$ python -q
>>> import numpy as np
>>> from numpy import linalg as LA
>>> np.set_printoptions(suppress=True, linewidth=100)
>>> mat = np.load("sample14.npy")
>>> print(mat.round(3))
[[0.176 0.412 0.353 0.059]
 [0.182 0.455 0.227 0.136]
 [0.571 0.214 0.071 0.143]
 [0.4   0.067 0.467 0.067]]
>>> vec = np.array([3, 7, -1, 1])
>>> target = mat @ vec
>>> target.round(3)
array([3.118, 3.636, 3.286, 1.267])
>>> np.round(LA.solve(mat, target + mat[:, 2]), 3) + 0
array([3., 7., 0., 1.])
>>> np.round(LA.solve(mat.T, mat[1]), 3) + 0
array([0., 1., 0., 0.])
>>> rng = np.random.default_rng(6)
>>> labels = rng.permutation(4)
>>> labels
array([0, 3, 1, 2])
>>> B = mat[labels][:, labels]
>>> print(np.round(np.trace(B), 3))
0.769
>>> np.round(np.sort(np.abs(LA.eigvals(B))), 3)
array([0.135, 0.135, 0.346, 1.   ])
>>> B.round(3)
array([[0.176, 0.059, 0.412, 0.353],
       [0.4  , 0.067, 0.067, 0.467],
       [0.182, 0.136, 0.455, 0.227],
       [0.571, 0.143, 0.214, 0.071]])
>>> np.round(np.diag(B), 3)
array([0.176, 0.067, 0.455, 0.071])
>>> feats = np.load("out8.npy")
>>> feats
array([[-13.222,   4.942,  -7.479, -11.84 ,  13.711,   1.896,   2.822,   9.053],
       [ -1.541,  -3.168,  -0.066,  -5.75 ,  -9.063,   0.414,   4.598,  -2.784],
       [ -2.771,   0.115,  -2.047,   7.166, -10.057,  -1.329,  -8.675,   2.732],
       [  6.374,  -4.775,  16.828,  -0.105, -16.663,  -4.784,   4.342,  -0.495],
       [ -1.596,  -4.585, -13.417,   5.067,  -0.405,   0.489,  -6.09 ,   4.961],
       [ -5.353,   6.104,  -0.211,  -5.655,  -4.685,   0.995,   1.174,   0.198],
       [  3.551,   3.244,  -2.223, -11.51 ,   3.023,   0.993,   0.233,  -3.823],
       [ -9.426,  -5.781,  -2.068,  -6.519,   5.408,  -1.994,  -1.249,   1.385],
       [ 17.228,  -0.726, -16.819,   4.772,  -4.503,   2.135,   8.063,   7.403],
       [  7.983,  -4.503,  -1.052,  23.436,  -3.709,   1.613,  10.293,   6.82 ],
       [  4.297,   4.153,  -7.717,  10.974,  -0.17 ,   3.521,   8.048,  13.898],
       [ -1.361,   2.55 ,  -1.995,  -4.856,   3.598,  -0.607,   4.046,   9.959],
       [  0.129,  -8.369,   8.161,   3.747,   4.685,   2.902,   1.924,   2.958],
       [  9.292,  -1.47 ,   5.923,  -8.965,  15.304,   0.097, -11.023,  -1.22 ],
       [ -2.395,  -5.044,  -1.75 ,  -2.64 ,   6.44 ,  -7.1  ,  -6.882,  -6.19 ],
       [ -1.659,  -9.063,   0.96 ,   2.057,   0.126,   4.192,  -0.151,   1.247],
       [ -6.72 ,  -1.867,   0.44 ,  -6.556,  -4.879,  -2.593,  -0.509,   5.305],
       [ -5.339,  -2.151,   7.651,   4.31 ,   3.859,   3.003,  -3.76 ,   4.438],
       [-17.946,   2.844, -13.392,  -3.587, -14.448,   0.596,   4.044,  10.207],
       [  0.606,  -4.523,  -3.989,   4.738,  16.672,   0.919, -13.997, -13.319],
       [ -4.611,   1.326,   5.444,  13.566,   2.982, -13.397,   2.709,  -3.052],
       [  4.185,   1.297, -12.191,  16.673,  11.232,  -3.658,   9.085,   6.86 ],
       [-14.111,  -1.078,  -8.157,   8.75 ,   7.274,   3.053,  -2.339,  -1.496],
       [ -7.363,  -2.33 , -22.297,  14.85 ,  -4.91 ,   1.697,  -1.312,  -8.502],
       [ -5.269,  -3.15 ,  -1.92 ,  19.06 ,  -7.562,   1.031, -12.401,   1.586],
       [-13.971,  -7.385,  -6.327,   1.165,  -5.197,   3.718,   7.278,   3.987],
       [-24.105,   2.95 ,  -3.867,  16.56 ,   8.688,   4.632,  -8.098,  -6.796],
       [  3.282,  -2.433,  -0.052,  13.172,   4.438,  -6.382,  12.717,  -2.907],
       [  8.008,   1.237,   2.281,  -7.658,   4.656,  -1.963,  -4.591,  -2.596]])
>>> Xs = feats - feats.mean(axis=0)
>>> evecs = LA.svd(Xs)[2][:5]
>>> B = Xs - Xs @ evecs.T @ evecs
>>> np.round(np.diag(evecs.T @ evecs), 3)
array([0.987, 0.057, 0.947, 0.977, 0.989, 0.039, 0.617, 0.386])
>>> round(float(LA.norm(B) / LA.norm(Xs)), 3)
0.327
>>> np.round((Xs @ evecs.T).std(axis=0), 3)
array([10.255,  9.528,  8.839,  7.699,  6.055])
